$ python -q
>>> import numpy as np
>>> np.set_printoptions(suppress=True, linewidth=160)
>>> rnd = lambda a: np.round(a, 2) + 0
>>> X = np.load("sample12.npy")
>>> X
array([[ 0,  4, -4, -1],
       [ 2,  6, -2,  1],
       [ 2,  6, -2,  1],
       [-1,  3, -5, -2],
       [ 1,  5, -3,  0]])
>>> U, sigma, Vh = np.linalg.svd(X)
>>> np.argmax(sigma[:-1] / (sigma[1:] + 1e-6)) + 1
np.int64(2)
>>> A2 = U[:, :2] @ np.diag(sigma[:2]) @ Vh[:2]
>>> rnd(np.linalg.norm(X - A2, 2)), rnd(sigma[2])
(np.float64(0.0), np.float64(0.0))
>>> rnd(np.linalg.norm(X - A2) / np.linalg.norm(X))
np.float64(0.0)
>>> np.linalg.matrix_rank(A2)
np.int64(2)
>>> rnd(np.abs(X - A2).max())
np.float64(0.0)
>>> F = np.load("run1.npy")
>>> F
array([[  9,  -3,  -9,  15,   0, -15, -12],
       [-12,   4,  12, -20,   0,  20,  16],
       [  9,  -3,  -9,  15,   0, -15, -12]])
>>> A2 = np.array([[3, 5], [2, 5], [5, 0], [4, 1], [2, 0], [0, 4], [3, 3]])
>>> np.einsum("ik,kj->ji", F, A2)
array([[  0,   0,   0],
       [-51,  68, -51]])
>>> np.linalg.matrix_rank(F @ A2)
np.int64(1)
>>> U, sigma, Vh = np.linalg.svd(F)
>>> V = Vh[:(sigma > 1e-8).sum()]
>>> rng = np.random.default_rng(999)
>>> vec = F[1] + 4 * F[0] + rng.integers(2) * np.eye(7)[1]
>>> vec
array([ 24.,  -7., -24.,  40.,   0., -40., -32.])
>>> rnd(np.diag(V.T @ V))
array([0.11, 0.01, 0.11, 0.29, 0.  , 0.29, 0.19])
>>> np.linalg.matrix_rank(np.vstack([F, vec]))
np.int64(2)
>>> rnd(V.T @ V)
array([[ 0.11, -0.04, -0.11,  0.18,  0.  , -0.18, -0.14],
       [-0.04,  0.01,  0.04, -0.06,  0.  ,  0.06,  0.05],
       [-0.11,  0.04,  0.11, -0.18,  0.  ,  0.18,  0.14],
       [ 0.18, -0.06, -0.18,  0.29,  0.  , -0.29, -0.24],
       [ 0.  ,  0.  ,  0.  ,  0.  ,  0.  ,  0.  ,  0.  ],
       [-0.18,  0.06,  0.18, -0.29,  0.  ,  0.29,  0.24],
       [-0.14,  0.05,  0.14, -0.24,  0.  ,  0.24,  0.19]])
>>> rnd(np.linalg.norm(vec - V.T @ V @ vec))
np.float64(0.99)
>>> vec = np.array([-3, 2, -4, 3, 2, 5, 0])
>>> h = np.maximum(F @ vec, 0)
>>> np.maximum(F @ (3 * vec), 0)
array([  0, 108,   0])
>>> F * (h > 1e-9)[:, None]
array([[  0,   0,   0,   0,   0,   0,   0],
       [-12,   4,  12, -20,   0,  20,  16],
       [  0,   0,   0,   0,   0,   0,   0]])
>>> F.T @ h
array([-432,  144,  432, -720,    0,  720,  576])
>>> np.maximum(F @ vec, 0) - np.maximum(-F @ vec, 0)
array([-27,  36, -27])
>>> h
array([ 0, 36,  0])
>>> def softmax(z):
...     e = np.exp(z - z.max(axis=-1, keepdims=True))
...     return e / e.sum(axis=-1, keepdims=True)
... 
>>> rnd(softmax(10 * F[2]))
array([0., 0., 0., 1., 0., 0., 0.])
>>> rnd(softmax(F[2]))
array([0., 0., 0., 1., 0., 0., 0.])
>>> scores = F @ F.T / np.sqrt(7)
>>> softmax(scores)[2] @ F
array([  9.,  -3.,  -9.,  15.,   0., -15., -12.])
>>> rnd(softmax(scores + np.triu(np.full(scores.shape, -np.inf), 1)))
array([[1. , 0. , 0. ],
       [0. , 1. , 0. ],
       [0.5, 0. , 0.5]])
>>> rk = np.linalg.matrix_rank(F)
>>> rk
np.int64(1)
>>> ns = np.linalg.svd(F)[2][rk:].T
>>> ns.shape
(7, 6)
>>> rnd(F @ ns)
array([[0., 0., 0., 0., 0., 0.],
       [0., 0., 0., 0., 0., 0.],
       [0., 0., 0., 0., 0., 0.]])
>>> [int(np.linalg.matrix_rank(np.delete(F, i, axis=0))) for i in range(3)]
[1, 1, 1]
>>> np.allclose(F @ ns, 0)
True
>>> [int(np.linalg.matrix_rank(F[:, :j + 1])) for j in range(7)]
[1, 1, 1, 1, 1, 1, 1]
>>> np.linalg.matrix_rank(F.T @ F), np.linalg.matrix_rank(F @ F.T)
(np.int64(1), np.int64(1))
>>> [int(np.linalg.matrix_rank(F[:i])) for i in range(1, len(F) + 1)]
[1, 1, 1]
>>> K = np.array([[-1, 0, 0, 0, 0, 0],
...     [0, 0, 0, 0, 0, 0],
...     [0, 0, 2, 2, 0, 0],
...     [0, 0, -2, 1, 0, 0],
...     [0, 0, 0, 0, 2, 1],
...     [0, 1, 0, 0, -2, -1]])
>>> np.trace(K)
np.int64(3)
>>> U, sigma, Vh = np.linalg.svd(K)
>>> np.argmax(sigma[:-1] / (sigma[1:] + 1e-6)) + 1
np.int64(5)
>>> A2 = U[:, :5] @ np.diag(sigma[:5]) @ Vh[:5]
>>> rnd(np.linalg.norm(K - A2) / np.linalg.norm(K))
np.float64(0.0)
>>> rnd(A2)
array([[-1.,  0.,  0.,  0.,  0.,  0.],
       [ 0.,  0.,  0.,  0.,  0.,  0.],
       [ 0.,  0.,  2.,  2.,  0.,  0.],
       [ 0.,  0., -2.,  1.,  0.,  0.],
       [ 0.,  0.,  0.,  0.,  2.,  1.],
       [ 0.,  1.,  0.,  0., -2., -1.]])
>>> np.linalg.matrix_rank(A2)
np.int64(5)
>>> U, sigma, Vh = np.linalg.svd(K)
>>> V = Vh[:(sigma > 1e-8).sum()]
>>> vec = K[1] + 5 * K[0] + rng.integers(2) * np.eye(6)[5]
>>> vec
array([-5.,  0.,  0.,  0.,  0.,  1.])
>>> rnd(V.T @ V)
array([[1. , 0. , 0. , 0. , 0. , 0. ],
       [0. , 1. , 0. , 0. , 0. , 0. ],
       [0. , 0. , 1. , 0. , 0. , 0. ],
       [0. , 0. , 0. , 1. , 0. , 0. ],
       [0. , 0. , 0. , 0. , 0.8, 0.4],
       [0. , 0. , 0. , 0. , 0.4, 0.2]])
>>> np.linalg.matrix_rank(np.vstack([K, vec]))
np.int64(6)
>>> np.allclose(V.T @ V @ vec, vec)
False
>>> rk = np.linalg.matrix_rank(K)
>>> rk
np.int64(5)
>>> ns = np.linalg.svd(K)[2][rk:].T
>>> [int(np.linalg.matrix_rank(K[:, :j + 1])) for j in range(6)]
[1, 2, 3, 4, 5, 5]
>>> np.linalg.matrix_rank(K.T @ K), np.linalg.matrix_rank(K @ K.T)
(np.int64(5), np.int64(5))
>>> rnd(ns @ ns.T)
array([[ 0. ,  0. ,  0. ,  0. ,  0. ,  0. ],
       [ 0. ,  0. ,  0. ,  0. ,  0. ,  0. ],
       [ 0. ,  0. ,  0. ,  0. ,  0. ,  0. ],
       [ 0. ,  0. ,  0. ,  0. ,  0. ,  0. ],
       [ 0. ,  0. ,  0. ,  0. ,  0.2, -0.4],
       [ 0. ,  0. ,  0. ,  0. , -0.4,  0.8]])
>>> ns.shape
(6, 1)
>>> J = rng.normal(size=(10, 7))
>>> J = 10 * J / np.linalg.norm(J, axis=1, keepdims=True)
>>> rnd(J)
array([[-2.11, -8.69, -0.03,  2.23, -2.17, -1.25, -2.95],
       [ 1.79, -4.4 ,  5.55,  2.17,  0.49, -0.46,  6.44],
       [ 2.85, -3.77,  0.87,  4.15, -5.49,  5.28, -1.33],
       [ 1.09,  0.48, -5.69, -1.68,  2.09, -6.38, -4.28],
       [ 3.16, -2.49,  0.19, -8.93, -1.46,  1.35,  0.21],
       [-3.25,  4.29, -3.35, -2.54,  5.47, -4.54,  1.68],
       [-0.7 , -5.47,  3.08,  6.  ,  4.23,  2.37, -0.79],
       [ 1.54, -6.02,  0.39, -6.01, -1.57,  3.42,  3.32],
       [ 1.19,  4.97, -2.13, -3.74, -0.01,  6.98, -2.57],
       [-3.84,  3.97,  3.49, -5.12, -0.33, -4.92,  2.61]])
>>> rnd(J.sum(axis=0))
array([  1.73, -17.11,   2.37, -13.46,   1.25,   1.85,   2.35])
>>> np.unravel_index(np.abs(J).argmax(), J.shape)
(np.int64(4), np.int64(3))
>>> rnd(J.mean(axis=0))
array([ 0.17, -1.71,  0.24, -1.35,  0.12,  0.19,  0.24])
>>> np.linalg.matrix_rank(J)
np.int64(7)
>>> J.shape
(10, 7)
>>> rnd(np.abs(J).max())
np.float64(8.93)
>>> rnd(J.sum(axis=1))
array([-14.97,  11.6 ,   2.57, -14.37,  -7.96,  -2.25,   8.71,  -4.92,   4.69,  -4.14])
